% python3 -q
>>> import numpy as np
>>> np.set_printoptions(precision=1, suppress=True, linewidth=100)
>>> M = np.loadtxt("block14.csv", delimiter=",")
>>> print(M)
[[13.  8.  7.  4. -7.  2. -8. -3.  0.  2.]
 [-9. 17. -9.  6. -1.  4. -3.  6. -1.  8.]
 [-2.  3. 27.  8.  2.  2.  7. -9.  8. -7.]
 [ 5. -2.  7. 10. -2. -6. -7.  8.  0. -4.]
 [-4. -3.  3. -2. 10.  4. -1.  1.  0. -4.]
 [ 9.  7.  2.  4.  7. 18.  6. -8. -5.  4.]
 [-8. -9.  0.  5. -7. -2. 21.  1. -8.  4.]
 [-4. -3. -7.  0.  4. -8. -4. 26.  9.  0.]
 [ 1.  1. -2.  7. -6.  8. -2. -7. 10. -8.]
 [-5.  3. -6.  4.  2. -9. -5. -2. -1.  7.]]
>>> f = np.array([0, 1, 2, -1, 1, 0, -1, 3, -2, 3])
>>> out = M + np.outer(f, np.eye(10)[6])
>>> print(np.linalg.matrix_rank(np.linalg.inv(out) - np.linalg.inv(M), tol=1e-8))
1
>>> print(M.reshape(2, -1))
[[13.  8.  7.  4. -7.  2. -8. -3.  0.  2. -9. 17. -9.  6. -1.  4. -3.  6. -1.  8. -2.  3. 27.  8.
   2.  2.  7. -9.  8. -7.  5. -2.  7. 10. -2. -6. -7.  8.  0. -4. -4. -3.  3. -2. 10.  4. -1.  1.
   0. -4.]
 [ 9.  7.  2.  4.  7. 18.  6. -8. -5.  4. -8. -9.  0.  5. -7. -2. 21.  1. -8.  4. -4. -3. -7.  0.
   4. -8. -4. 26.  9.  0.  1.  1. -2.  7. -6.  8. -2. -7. 10. -8. -5.  3. -6.  4.  2. -9. -5. -2.
  -1.  7.]]
>>> print(M.reshape(-1, 2))
[[13.  8.]
 [ 7.  4.]
 [-7.  2.]
 [-8. -3.]
 [ 0.  2.]
 [-9. 17.]
 [-9.  6.]
 [-1.  4.]
 [-3.  6.]
 [-1.  8.]
 [-2.  3.]
 [27.  8.]
 [ 2.  2.]
 [ 7. -9.]
 [ 8. -7.]
 [ 5. -2.]
 [ 7. 10.]
 [-2. -6.]
 [-7.  8.]
 [ 0. -4.]
 [-4. -3.]
 [ 3. -2.]
 [10.  4.]
 [-1.  1.]
 [ 0. -4.]
 [ 9.  7.]
 [ 2.  4.]
 [ 7. 18.]
 [ 6. -8.]
 [-5.  4.]
 [-8. -9.]
 [ 0.  5.]
 [-7. -2.]
 [21.  1.]
 [-8.  4.]
 [-4. -3.]
 [-7.  0.]
 [ 4. -8.]
 [-4. 26.]
 [ 9.  0.]
 [ 1.  1.]
 [-2.  7.]
 [-6.  8.]
 [-2. -7.]
 [10. -8.]
 [-5.  3.]
 [-6.  4.]
 [ 2. -9.]
 [-5. -2.]
 [-1.  7.]]
>>> T = M.reshape(10, 2, -1)
>>> print(T.transpose(1, 0, 2))
[[[13.  8.  7.  4. -7.]
  [-9. 17. -9.  6. -1.]
  [-2.  3. 27.  8.  2.]
  [ 5. -2.  7. 10. -2.]
  [-4. -3.  3. -2. 10.]
  [ 9.  7.  2.  4.  7.]
  [-8. -9.  0.  5. -7.]
  [-4. -3. -7.  0.  4.]
  [ 1.  1. -2.  7. -6.]
  [-5.  3. -6.  4.  2.]]

 [[ 2. -8. -3.  0.  2.]
  [ 4. -3.  6. -1.  8.]
  [ 2.  7. -9.  8. -7.]
  [-6. -7.  8.  0. -4.]
  [ 4. -1.  1.  0. -4.]
  [18.  6. -8. -5.  4.]
  [-2. 21.  1. -8.  4.]
  [-8. -4. 26.  9.  0.]
  [ 8. -2. -7. 10. -8.]
  [-9. -5. -2. -1.  7.]]]
>>> print(T[:, 0])
[[13.  8.  7.  4. -7.]
 [-9. 17. -9.  6. -1.]
 [-2.  3. 27.  8.  2.]
 [ 5. -2.  7. 10. -2.]
 [-4. -3.  3. -2. 10.]
 [ 9.  7.  2.  4.  7.]
 [-8. -9.  0.  5. -7.]
 [-4. -3. -7.  0.  4.]
 [ 1.  1. -2.  7. -6.]
 [-5.  3. -6.  4.  2.]]
>>> print(np.einsum("ihd,jhd->hij", T, T).shape)
(2, 10, 10)
>>> rng = np.random.default_rng(86084)
>>> labels = rng.permutation(10)
>>> out = M[:, labels] * rng.choice([-1, 1], 10)
>>> print(out)
[[  0.   4.   2.  -2.  -3.  -8.   7.  -8.   7.  13.]
 [ -1.   6.   8.  -4.   6.  -3.  -9. -17.   1.  -9.]
 [  8.   8.  -7.  -2.  -9.   7.  27.  -3.  -2.  -2.]
 [  0.  10.  -4.   6.   8.  -7.   7.   2.   2.   5.]
 [  0.  -2.  -4.  -4.   1.  -1.   3.   3. -10.  -4.]
 [ -5.   4.   4. -18.  -8.   6.   2.  -7.  -7.   9.]
 [ -8.   5.   4.   2.   1.  21.   0.   9.   7.  -8.]
 [  9.   0.   0.   8.  26.  -4.  -7.   3.  -4.  -4.]
 [ 10.   7.  -8.  -8.  -7.  -2.  -2.  -1.   6.   1.]
 [ -1.   4.   7.   9.  -2.  -5.  -6.  -3.  -2.  -5.]]
>>> Uu, _, vt = np.linalg.svd(M.T @ out)
>>> print(np.round(Uu @ vt, 1) + 0)
[[ 0.  0.  0.  0.  0.  0.  0.  0.  0.  1.]
 [ 0.  0.  0.  0.  0.  0.  0. -1.  0.  0.]
 [ 0.  0.  0.  0.  0.  0.  1.  0.  0.  0.]
 [ 0.  1.  0.  0.  0.  0.  0.  0.  0.  0.]
 [ 0.  0.  0.  0.  0.  0.  0.  0. -1.  0.]
 [ 0.  0.  0. -1.  0.  0.  0.  0.  0.  0.]
 [ 0.  0.  0.  0.  0.  1.  0.  0.  0.  0.]
 [ 0.  0.  0.  0.  1.  0.  0.  0.  0.  0.]
 [ 1.  0.  0.  0.  0.  0.  0.  0.  0.  0.]
 [ 0.  0.  1.  0.  0.  0.  0.  0.  0.  0.]]
>>> print(labels)
[8 3 9 5 7 6 2 1 4 0]
>>> print(round(float(np.linalg.norm(M[5] - M[2])), 1))
36.8
>>> print(np.linalg.norm(M, axis=0))
[22.  22.9 31.8 18.1 17.7 24.8 26.3 31.4 18.3 17.1]
>>> print(round(float(np.linalg.norm(M, 1)), 1), round(np.linalg.norm(M, np.inf), 1))
71.0 75.0
>>> print(round(float(np.linalg.norm(M, "nuc")), 1))
203.4
>>> print(round(float(np.linalg.norm(M, 2)), 1))
43.0
>>> J = np.array([[2.1, 1.0, -1.0, -2.0, -1.0, 0.0, 0.0],
...     [3.0, -1.9, 0.0, 0.0, -3.0, 2.0, -1.0],
...     [1.0, 2.0, 2.1, 0.0, 3.0, -2.0, 0.0],
...     [3.0, -3.0, 3.0, 3.1, -3.0, 3.0, 2.0],
...     [2.0, 0.0, -2.0, -1.0, -1.9, 3.0, -1.0],
...     [2.0, 0.0, -2.0, 3.0, -2.0, -0.9, -1.0],
...     [2.0, 1.0, -1.0, -2.0, -1.0, 0.0, 0.1]])
>>> ang = np.radians(135)
>>> r_ = np.eye(7)
>>> r_[1, 1] = r_[2, 2] = np.cos(ang)
>>> r_[1, 2], r_[2, 1] = -np.sin(ang), np.sin(ang)
>>> print(r_)
[[ 1.   0.   0.   0.   0.   0.   0. ]
 [ 0.  -0.7 -0.7  0.   0.   0.   0. ]
 [ 0.   0.7 -0.7  0.   0.   0.   0. ]
 [ 0.   0.   0.   1.   0.   0.   0. ]
 [ 0.   0.   0.   0.   1.   0.   0. ]
 [ 0.   0.   0.   0.   0.   1.   0. ]
 [ 0.   0.   0.   0.   0.   0.   1. ]]
>>> out = J @ r_.T
>>> print(np.round(np.linalg.svd(J, compute_uv=False), 1) + 0, np.round(np.linalg.svd(out, compute_uv=False), 1) + 0)
[9.6 6.5 4.3 4.2 1.8 1.5 0. ] [9.6 6.5 4.3 4.2 1.8 1.5 0. ]
>>> print(round(np.linalg.det(r_), 1), round(float(np.trace(r_)), 1))
1.0 3.6
>>> print(out.round(1) + 0)
[[ 2.1  0.   1.4 -2.  -1.   0.   0. ]
 [ 3.   1.3 -1.3  0.  -3.   2.  -1. ]
 [ 1.  -2.9 -0.1  0.   3.  -2.   0. ]
 [ 3.   0.  -4.2  3.1 -3.   3.   2. ]
 [ 2.   1.4  1.4 -1.  -1.9  3.  -1. ]
 [ 2.   1.4  1.4  3.  -2.  -0.9 -1. ]
 [ 2.   0.   1.4 -2.  -1.   0.   0.1]]
>>> print(np.allclose(np.linalg.norm(J, axis=1), np.linalg.norm(out, axis=1)))
True
>>> print(np.abs(out - J).max(axis=0))
[0.  4.9 7.2 0.  0.  0.  0. ]
